% python3 -q
>>> import numpy as np
>>> import numpy.linalg as la
>>> np.set_printoptions(precision=3, suppress=True, linewidth=120)
>>> def rd(a):
...     return np.round(a, 3) + 0
... 
>>> feats = np.array([[3, -5, -4], [0, -5, 0], [0, 0, 3]])
>>> feats
array([[ 3, -5, -4],
       [ 0, -5,  0],
       [ 0,  0,  3]])
>>> # triangular: eigenvalues sit on the diagonal
>>> O = feats.astype(float).copy()
>>> for j in range(3):
...     O[:, j] -= O[:, :j] @ (O[:, :j].T @ O[:, j])
...     O[:, j] /= la.norm(O[:, j])
... 
>>> O.T @ feats
array([[ 3., -5., -4.],
       [ 0.,  5.,  0.],
       [ 0.,  0.,  3.]])
>>> O
array([[ 1.,  0.,  0.],
       [ 0., -1.,  0.],
       [ 0.,  0.,  1.]])
>>> O.T @ O
array([[1., 0., 0.],
       [0., 1., 0.],
       [0., 0., 1.]])
>>> rd(la.norm(O, axis=0))
array([1., 1., 1.])
>>> rd(la.pinv(O))
array([[ 1.,  0.,  0.],
       [ 0., -1.,  0.],
       [ 0.,  0.,  1.]])
>>> hat = np.triu(np.array([[2, 0, 1], [1, 2, 2], [2, 2, 2]]), 1) + np.eye(3)
>>> other = hat @ feats @ la.inv(hat)
>>> hat @ feats - feats @ hat
array([[ 0.,  0., 10.],
       [ 0.,  0., 16.],
       [ 0.,  0.,  0.]])
>>> la.matrix_rank(other)
np.int64(3)
>>> np.poly(other)
array([  1.,  -1., -21.,  45.])
>>> rd(la.det(other))
np.float64(-45.0)
>>> np.trace(other), np.trace(feats)
(np.float64(1.0), np.int64(1))
>>> data = np.array([[2, 1, 1, 2], [-1, 2, 1, 2], [1, -2, -1, 1], [-2, -2, 0, -1]])
>>> data
array([[ 2,  1,  1,  2],
       [-1,  2,  1,  2],
       [ 1, -2, -1,  1],
       [-2, -2,  0, -1]])
>>> O = data.astype(float).copy()
>>> for j in range(4):
...     O[:, j] -= O[:, :j] @ (O[:, :j].T @ O[:, j])
...     O[:, j] /= la.norm(O[:, j])
... 
>>> rd(O.T @ O)
array([[1., 0., 0., 0.],
       [0., 1., 0., 0.],
       [0., 0., 1., 0.],
       [0., 0., 0., 1.]])
>>> rd(O.T @ data)
array([[3.162, 0.632, 0.   , 1.581],
       [0.   , 3.55 , 1.409, 1.409],
       [0.   , 0.   , 1.008, 1.008],
       [0.   , 0.   , 0.   , 2.121]])
>>> r0 = np.array([-3, -2, 2, -3])
>>> other = data + np.outer(r0, np.eye(4)[0])
>>> la.matrix_rank(other - data)
np.int64(1)
>>> other
array([[-1.,  1.,  1.,  2.],
       [-3.,  2.,  1.,  2.],
       [ 3., -2., -1.,  1.],
       [-5., -2.,  0., -1.]])
>>> m1 = np.array([[-2.0, 5.0, 0.0, 0.0],
...     [5.0, 1.0, 5.0, 0.0],
...     [0.0, 5.0, 2.0, 5.0],
...     [0.0, 0.0, 5.0, -1.0]])
>>> m1
array([[-2.,  5.,  0.,  0.],
       [ 5.,  1.,  5.,  0.],
       [ 0.,  5.,  2.,  5.],
       [ 0.,  0.,  5., -1.]])
>>> evals, vecs = la.eig(feats)
>>> rd(np.sort(la.eigvals(feats @ feats)))
array([ 9.,  9., 25.])
>>> rd(np.sort(la.eigvals(la.inv(feats))))
array([-0.2  ,  0.333,  0.333])
>>> th = np.radians(30)
>>> r_ = np.eye(4)
>>> r_[2, 2] = r_[3, 3] = np.cos(th)
>>> r_[2, 3], r_[3, 2] = -np.sin(th), np.sin(th)
>>> rd(r_)
array([[ 1.   ,  0.   ,  0.   ,  0.   ],
       [ 0.   ,  1.   ,  0.   ,  0.   ],
       [ 0.   ,  0.   ,  0.866, -0.5  ],
       [ 0.   ,  0.   ,  0.5  ,  0.866]])
>>> other = m1 @ r_.T
>>> rd(np.abs(other - m1).max(axis=0))
array([0.   , 0.   , 2.768, 2.634])
>>> np.allclose(m1 @ m1.T, other @ other.T)
True
>>> np.allclose(la.norm(m1, axis=1), la.norm(other, axis=1))
True
